$ ipython --no-banner

In [1]: import numpy as np

In [2]: np.set_printoptions(precision=2, suppress=True, linewidth=160)

In [3]: def rd(a):
   ...:     return np.round(a, 2) + 0
   ...: 

In [4]: feats = np.cumsum(np.array([[2, 0, -2, 0, -1, 1, 0, 3, 1],
   ...:     [-3, 0, 2, 0, -2, -1, 1, -2, 1],
   ...:     [3, -2, 1, -1, -1, -3, 0, 2, 2],
   ...:     [-3, 1, -3, -1, -1, -1, -3, 1, 0],
   ...:     [0, -1, 2, 3, 2, -2, -3, -3, 1],
   ...:     [-2, -3, 3, 1, -3, 0, -1, -3, -2],
   ...:     [-2, 3, -1, 1, -2, -1, 1, 1, 0],
   ...:     [3, 2, 3, 2, -2, -2, 3, 1, -1],
   ...:     [-2, 0, -3, -3, 3, 0, -3, 1, 3],
   ...:     [3, 3, 0, 2, -2, 0, 2, -2, -1],
   ...:     [-1, 3, 0, -2, -3, 3, 3, -1, -1],
   ...:     [-1, 1, -3, -1, 1, 1, 0, 2, -3],
   ...:     [-1, 3, -1, 1, 1, 0, 3, 3, 2],
   ...:     [-3, -3, -3, 0, -1, 3, -1, -1, -3],
   ...:     [-1, 2, 3, 3, 2, -3, -1, -3, 3]]), axis=0)

In [5]: feats
Out[5]: 
array([[  2,   0,  -2,   0,  -1,   1,   0,   3,   1],
       [ -1,   0,   0,   0,  -3,   0,   1,   1,   2],
       [  2,  -2,   1,  -1,  -4,  -3,   1,   3,   4],
       [ -1,  -1,  -2,  -2,  -5,  -4,  -2,   4,   4],
       [ -1,  -2,   0,   1,  -3,  -6,  -5,   1,   5],
       [ -3,  -5,   3,   2,  -6,  -6,  -6,  -2,   3],
       [ -5,  -2,   2,   3,  -8,  -7,  -5,  -1,   3],
       [ -2,   0,   5,   5, -10,  -9,  -2,   0,   2],
       [ -4,   0,   2,   2,  -7,  -9,  -5,   1,   5],
       [ -1,   3,   2,   4,  -9,  -9,  -3,  -1,   4],
       [ -2,   6,   2,   2, -12,  -6,   0,  -2,   3],
       [ -3,   7,  -1,   1, -11,  -5,   0,   0,   0],
       [ -4,  10,  -2,   2, -10,  -5,   3,   3,   2],
       [ -7,   7,  -5,   2, -11,  -2,   2,   2,  -1],
       [ -8,   9,  -2,   5,  -9,  -5,   1,  -1,   2]])

In [6]: M2 = feats / np.sqrt((feats ** 2).mean(axis=1, keepdims=True))

In [7]: np.linalg.matrix_rank(feats - feats.mean(axis=1, keepdims=True))
Out[7]: np.int64(8)

In [8]: rd(M2[13])
Out[8]: array([-1.3 ,  1.3 , -0.93,  0.37, -2.04, -0.37,  0.37,  0.37, -0.19])
